% ipython --no-banner

In [1]: import numpy as np

In [2]: from numpy import linalg as LA

In [3]: np.set_printoptions(precision=2, suppress=True, linewidth=120)

In [4]: X = np.array([[-2, 0, 1, 0, 0],
   ...:     [-3, 0, 0, -3, 0],
   ...:     [0, -1, 0, 0, 0],
   ...:     [3, 0, 0, 0, 0],
   ...:     [0, 1, 0, 3, 0],
   ...:     [0, 0, 0, -1, 0],
   ...:     [0, 1, 3, 0, 0],
   ...:     [0, -2, 0, 0, 0],
   ...:     [0, 0, 0, -3, -1],
   ...:     [0, 0, 0, 3, 0]])

In [5]: proj = X @ LA.solve(X.T @ X, X.T)

In [6]: print(np.trace(proj))
5.0

In [7]: print(np.allclose(proj @ proj, proj))
True

In [8]: print(LA.matrix_rank(np.eye(10) - proj))
5

In [9]: m1 = np.loadtxt("a.csv", delimiter=",")

In [10]: print(m1)
[[-9.  0.  0.  0.  0.  0.  0.  0.  0.  0.  0.  0.  0.  0.]
 [-6.  0.  0.  0.  0.  0.  0.  0.  0.  0.  0.  0.  0.  0.]
 [ 9.  9.  1.  0.  0.  0.  0.  0.  0.  0.  0.  0.  0.  0.]
 [-7.  6.  3. -9.  0.  0.  0.  0.  0.  0.  0.  0.  0.  0.]
 [ 8.  6.  3.  9.  9.  0.  0.  0.  0.  0.  0.  0.  0.  0.]
 [ 2.  0.  4.  5. -1.  8.  0.  0.  0.  0.  0.  0.  0.  0.]
 [-3. -1.  8.  8. -8.  9. -5.  0.  0.  0.  0.  0.  0.  0.]
 [-2.  1. -5.  8. -2. -8. -8. -9.  0.  0.  0.  0.  0.  0.]
 [ 1. -3.  0.  3.  4.  7. -2.  9. -6.  0.  0.  0.  0.  0.]
 [ 5.  1.  8.  7.  8.  0.  0. -7. -2.  6.  0.  0.  0.  0.]
 [-6.  1.  9. -5.  0. -3. -4.  1. -7.  7. -1.  0.  0.  0.]
 [-3. -9.  2. -6.  3. -8.  2.  6.  8. -4.  3.  8.  0.  0.]
 [-2. -3.  8.  0.  2. -3.  1. -7.  6. -2.  3.  0.  6.  0.]
 [ 4. -6.  2.  4.  7.  2. -1. -7. -1. -4.  7. -2.  2.  4.]]

In [11]: # rank 13

In [12]: cov = m1.T @ m1

In [13]: print(LA.matrix_rank(cov))
13

In [14]: print(np.diag(cov))
[419. 292. 341. 450. 292. 344. 115. 346. 190. 121.  68.  68.  40.  16.]

In [15]: Ac = X - X.mean(axis=0)

In [16]: vecs = LA.svd(Ac)[2][:4]

In [17]: Y = Ac - Ac @ vecs.T @ vecs

In [18]: print((Ac @ vecs.T).std(axis=0))
[2.03 1.35 1.03 0.64]

In [19]: print(LA.norm(Y, axis=1).round(6).argmax())
8

In [20]: print(Y.std(axis=0))
[0.01 0.03 0.02 0.02 0.23]
